$ ipython --no-banner

In [1]: import numpy as np

In [2]: np.set_printoptions(suppress=True, linewidth=160)

In [3]: J = np.array([[0, 2, 1], [-1, -1, 2], [1, 2, 0]])

In [4]: J[:, 1] = -1 * J[:, 2]

In [5]: J
Out[5]: 
array([[ 0, -1,  1],
       [-1, -2,  2],
       [ 1,  0,  0]])

In [6]: gram = J.T @ J

In [7]: np.linalg.matrix_rank(gram)
Out[7]: np.int64(2)

In [8]: np.round(np.linalg.eigvalsh(gram)[::-1], 2) + 0
Out[8]: array([10.9,  1.1,  0. ])

In [9]: np.diag(gram)
Out[9]: array([2, 5, 5])

In [10]: np.round(np.linalg.svd(J, compute_uv=False) ** 2, 2) + 0
Out[10]: array([10.9,  1.1,  0. ])

In [11]: U, sigma, VT = np.linalg.svd(J)

In [12]: vecs = VT[:(sigma > 1e-8).sum()]

In [13]: rng = np.random.default_rng(55)

In [14]: x = J[1] + -2 * J[2] + rng.integers(2) * np.eye(3)[1]

In [15]: x
Out[15]: array([-3., -1.,  2.])

In [16]: np.round(np.diag(vecs.T @ vecs), 2)
Out[16]: array([1. , 0.5, 0.5])

In [17]: np.linalg.matrix_rank(np.vstack([J, x]))
Out[17]: np.int64(3)

In [18]: round(float(np.linalg.norm(x - vecs.T @ vecs @ x)), 2)
Out[18]: 0.71

In [19]: round(float(np.linalg.norm(J, 2) / np.linalg.norm(J)), 2)
Out[19]: 0.95

In [20]: np.argsort(-np.linalg.norm(J, axis=0).round(6), kind="stable")[:3]
Out[20]: array([1, 2, 0])

In [21]: th = np.radians(72)

In [22]: R = np.eye(3)

In [23]: R[0, 0] = R[1, 1] = np.cos(th)

In [24]: R[0, 1], R[1, 0] = -np.sin(th), np.sin(th)

In [25]: R.round(2)
Out[25]: 
array([[ 0.31, -0.95,  0.  ],
       [ 0.95,  0.31,  0.  ],
       [ 0.  ,  0.  ,  1.  ]])

In [26]: A2 = J @ R.T

In [27]: np.allclose(J @ J.T, A2 @ A2.T)
Out[27]: True

In [28]: np.round(np.linalg.svd(J, compute_uv=False), 2) + 0, np.round(np.linalg.svd(A2, compute_uv=False), 2) + 0
Out[28]: (array([3.3 , 1.05, 0.  ]), array([3.3 , 1.05, 0.  ]))

In [29]: np.round(np.abs(A2 - J).max(axis=0), 2)
Out[29]: array([2.59, 0.95, 0.  ])

In [30]: np.allclose(np.linalg.norm(J, axis=1), np.linalg.norm(A2, axis=1))
Out[30]: True

In [31]: np.round(np.linalg.svd(R, compute_uv=False), 2)
Out[31]: array([1., 1., 1.])

In [32]: np.round(R.T @ R, 2) + 0
Out[32]: 
array([[1., 0., 0.],
       [0., 1., 0.],
       [0., 0., 1.]])

In [33]: np.round(np.linalg.pinv(R), 2)
Out[33]: 
array([[ 0.31,  0.95,  0.  ],
       [-0.95,  0.31,  0.  ],
       [ 0.  ,  0.  ,  1.  ]])

In [34]: R[:, 2] @ R[:, 0]
Out[34]: np.float64(0.0)

In [35]: arr = np.loadtxt("data.csv", delimiter=",")

In [36]: arr.round(2)
Out[36]: 
array([[1.  , 0.  , 0.  ],
       [0.38, 0.38, 0.25],
       [0.5 , 0.17, 0.33]])

In [37]: def softmax(z):
    ...:     e = np.exp(z - z.max(axis=-1, keepdims=True))
    ...:     return e / e.sum(axis=-1, keepdims=True)
    ...: 

In [38]: np.round(softmax(10 * arr[0]), 2) + 0
Out[38]: array([1., 0., 0.])

In [39]: np.round(softmax(arr[0]), 2)
Out[39]: array([0.58, 0.21, 0.21])

In [40]: np.round(softmax(arr[0] + 5), 2)
Out[40]: array([0.58, 0.21, 0.21])

In [41]: att = arr @ arr.T / np.sqrt(3)

In [42]: softmax(att).round(6).argmax(axis=1)
Out[42]: array([0, 0, 0])

In [43]: np.round(softmax(att + np.triu(np.full(att.shape, -np.inf), 1)), 2)
Out[43]: 
array([[1.  , 0.  , 0.  ],
       [0.5 , 0.5 , 0.  ],
       [0.35, 0.32, 0.33]])

In [44]: np.round(softmax(att)[0] @ arr, 2)
Out[44]: array([0.67, 0.16, 0.17])

In [45]: r0 = np.array([-8, -9, 6])

In [46]: np.polyval(r0, arr[0])
Out[46]: array([-11.,   6.,   6.])

In [47]: np.round(np.correlate(arr[0], arr[1], "full"), 2)
Out[47]: array([0.25, 0.38, 0.38, 0.  , 0.  ])

In [48]: np.round(np.cross(arr[0, :3], arr[1, :3]), 2)
Out[48]: array([ 0.  , -0.25,  0.38])
